% python3 -q
>>> import numpy as np
>>> np.set_printoptions(precision=4, suppress=True, linewidth=100)
>>> M = np.array([[3, -1, -2, 3, -3, -3, 3, -2],
...     [1, 1, 1, -3, 3, 0, -2, 2],
...     [-2, -3, 3, -2, 1, 1, 0, 3],
...     [-1, -1, -3, 2, 1, 0, 1, 2],
...     [3, 3, -1, 0, 2, 1, 1, 3],
...     [-1, -1, -3, 2, 1, 0, 1, 2]])
>>> M.reshape(6, 9)
Traceback (most recent call last):
  File "<python-input-3>", line 1, in <module>
    M.reshape(6, 9)
    ~~~~~~~~~^^^^^^
ValueError: cannot reshape array of size 48 into shape (6,9)
>>> M.reshape(2, -1)
array([[ 3, -1, -2,  3, -3, -3,  3, -2,  1,  1,  1, -3,  3,  0, -2,  2, -2, -3,  3, -2,  1,  1,
         0,  3],
       [-1, -1, -3,  2,  1,  0,  1,  2,  3,  3, -1,  0,  2,  1,  1,  3, -1, -1, -3,  2,  1,  0,
         1,  2]])
>>> T = M.reshape(6, 2, -1)
>>> np.einsum("ihd,jhd->hij", T, T).shape
(2, 6, 6)
>>> np.einsum("ihd,ihd->ih", T, T)
array([[23, 31],
       [12, 17],
       [26, 11],
       [15,  6],
       [19, 15],
       [15,  6]])
>>> Uu, sig, vt = np.linalg.svd(M)
>>> evecs = vt[:(sig > 1e-8).sum()]
>>> rng = np.random.default_rng(9)
>>> vec = M[0] + -3 * M[1] + rng.integers(2) * np.eye(8)[6]
>>> vec
array([  0.,  -4.,  -5.,  12., -12.,  -3.,   9.,  -8.])
>>> round(np.linalg.norm(vec - evecs.T @ evecs @ vec), 4)
np.float64(0.0)
>>> np.allclose(evecs.T @ evecs @ vec, vec)
True
>>> print(np.allclose(M[:-1].T @ np.linalg.lstsq(M[:-1].T, M[-1])[0], M[-1]))
True
>>> vec = np.array([1, 1, -1, -2, -3, -4, -4, -1])
>>> M @ (2 * vec)
array([ 18,   8, -28, -24, -20, -24])
>>> M @ np.eye(8)[4]
array([-3.,  3.,  1.,  1.,  2.,  1.])
>>> np.einsum("ij,j->i", M, vec)
array([  9,   4, -14, -12, -10, -12])
>>> (M * vec).sum(axis=1)
array([  9,   4, -14, -12, -10, -12])
>>> np.linalg.norm(M @ vec) <= np.linalg.norm(M, 2) * np.linalg.norm(vec) + 1e-9
np.True_
>>> M * vec
array([[  3,  -1,   2,  -6,   9,  12, -12,   2],
       [  1,   1,  -1,   6,  -9,   0,   8,  -2],
       [ -2,  -3,  -3,   4,  -3,  -4,   0,  -3],
       [ -1,  -1,   3,  -4,  -3,   0,  -4,  -2],
       [  3,   3,   1,   0,  -6,  -4,  -4,  -3],
       [ -1,  -1,   3,  -4,  -3,   0,  -4,  -2]])
>>> M @ vec
array([  9,   4, -14, -12, -10, -12])
>>> print(M @ np.ones(8))
[-2.  3.  1.  1. 12.  1.]
